$ python3 -q
>>> import numpy as np
>>> from numpy import linalg as LA
>>> np.set_printoptions(precision=2, suppress=True, linewidth=100, sign=" ")
>>> m1 = np.array([[-0.15, 1.91, -2.9, -3.23, -2.92, 1.88],
...     [-0.1, -10.17, 15.1, 15.09, 14.97, -9.98],
...     [0.0, -9.95, 14.88, 15.02, 14.98, -10.12]])
>>> print(m1.reshape(-1, 2))
[[ -0.15   1.91]
 [ -2.9   -3.23]
 [ -2.92   1.88]
 [ -0.1  -10.17]
 [ 15.1   15.09]
 [ 14.97  -9.98]
 [  0.    -9.95]
 [ 14.88  15.02]
 [ 14.98 -10.12]]
>>> T = m1.reshape(3, 2, -1)
>>> print(np.swapaxes(T, 1, 2)[2])
[[  0.    15.02]
 [ -9.95  14.98]
 [ 14.88 -10.12]]
>>> print(np.einsum("ihd,ihd->ih", T, T))
[[  12.08   22.49]
 [ 331.45  551.41]
 [ 320.42  552.42]]
>>> x = np.array([-1, 0, -2, 0, 3, -1])
>>> h = np.maximum(m1 @ x, 0)
>>> print(np.tanh(m1 @ x))
[-1.  1.  1.]
>>> print(np.maximum(m1 @ (3 * x), 0))
[  0.    74.37  75.9 ]
>>> print(m1 * (h > 1e-9)[:, None])
[[ -0.     0.    -0.    -0.    -0.     0.  ]
 [ -0.1  -10.17  15.1   15.09  14.97  -9.98]
 [  0.    -9.95  14.88  15.02  14.98 -10.12]]
>>> print(np.flatnonzero(h > 1e-9))
[ 1  2]
>>> left, sv, Vt = LA.svd(m1)
>>> print(sv)
[ 42.31   0.34   0.22]
>>> print(np.argmax(sv[:-1] / (sv[1:] + 1e-6)) + 1)
1
>>> Y = left[:, :1] @ np.diag(sv[:1]) @ Vt[:1]
>>> print(round(LA.norm(m1 - Y) / LA.norm(m1), 2))
0.01
>>> print(LA.matrix_rank(m1, rtol=0.05))
1
>>> rng = np.random.default_rng(52)
>>> Y = m1 + rng.integers(-2, 3, (3, 1)) @ rng.integers(-2, 3, (1, 6))
>>> print(Y)
[[ -0.15   1.91  -2.9   -1.23  -6.92  -0.12]
 [ -0.1  -10.17  15.1   16.09  12.97 -10.98]
 [  0.    -9.95  14.88  14.02  16.98  -9.12]]
>>> print(np.round(LA.svd(Y - m1, compute_uv=False), 2) + 0)
[ 6.  0.  0.]
>>> print(np.abs(Y - m1).sum(axis=1))
[ 8.  4.  4.]
>>> print(np.round(m1[1] @ m1[2], 2))
877.78
>>> print(round(float(LA.norm(m1[1], 1)), 2), np.round(LA.norm(m1[1], np.inf), 2))
65.41 15.1
>>> print(np.round(LA.norm(m1) ** 2 / LA.norm(m1, 2) ** 2, 2))
1.0
>>> print(np.round(LA.norm(m1, "nuc"), 2))
42.87
>>> print(LA.norm(m1, axis=0))
[  0.18  14.36  21.4   21.53  21.38  14.34]
>>> print(round(LA.norm(m1, 1), 2), round(float(LA.norm(m1, np.inf)), 2))
33.34 65.41
>>> print(LA.norm(m1, axis=1))
[  5.88  29.71  29.54]
>>> E = np.load("run0.npy")
>>> print(E)
[[ 1.51  3.83  3.96 -3.83 -4.22 -1.8 ]
 [-1.62 -2.11 -2.54  2.23  2.9   0.93]
 [ 0.81  2.47  2.11 -2.95 -2.3  -1.29]
 [-0.17  0.4   0.17 -0.93 -0.78 -0.21]
 [ 0.24  0.66  0.27 -0.23 -0.42 -0.23]
 [-0.71 -2.05 -1.56  1.94  2.03  0.96]
 [ 0.77  1.39  1.51 -1.69 -1.69 -1.09]
 [ 0.23 -0.57 -0.84  0.38  0.22  0.2 ]
 [-1.4  -2.37 -1.62  2.14  2.59  0.6 ]
 [-0.75 -1.55 -1.39  1.09  1.61  1.29]
 [-0.19 -0.7  -0.89  0.6   0.32  0.55]
 [-0.4  -0.84 -0.34  0.6   0.62  0.09]
 [ 0.64  1.71  1.73 -1.23 -2.18 -0.75]
 [-0.51 -1.03 -0.33  1.09  0.51  0.06]
 [ 0.79  2.42  2.16 -2.17 -2.31 -1.55]
 [-0.11  0.07  0.    0.47  0.95  0.28]
 [ 1.2   1.08  1.76 -0.93 -1.08 -0.31]
 [-0.9  -1.36 -1.68  1.42  1.22  0.37]
 [ 1.09  1.84  2.55 -2.23 -2.22 -0.91]
 [-0.83 -0.89 -0.93  1.21  1.58  0.68]
 [ 0.87  1.39  0.69 -0.99 -1.27 -0.4 ]
 [ 0.19 -0.7  -1.09  0.34  0.47 -0.19]
 [-0.72 -1.95 -1.8   1.68  1.26  0.75]]
>>> cov = np.cov(E, rowvar=False)
>>> print(round(np.corrcoef(E[:, 5], E[:, 2])[0, 1], 2))
-0.92
>>> print(np.argwhere(np.triu(np.abs(np.corrcoef(E.T)) > 0.8, 1)))
[[ 0  1]
 [ 0  2]
 [ 0  3]
 [ 0  4]
 [ 0  5]
 [ 1  2]
 [ 1  3]
 [ 1  4]
 [ 1  5]
 [ 2  3]
 [ 2  4]
 [ 2  5]
 [ 3  4]
 [ 3  5]
 [ 4  5]]
>>> print(cov.shape)
(6, 6)
>>> print(E.std(axis=0))
[ 0.84  1.68  1.66  1.66  1.79  0.82]
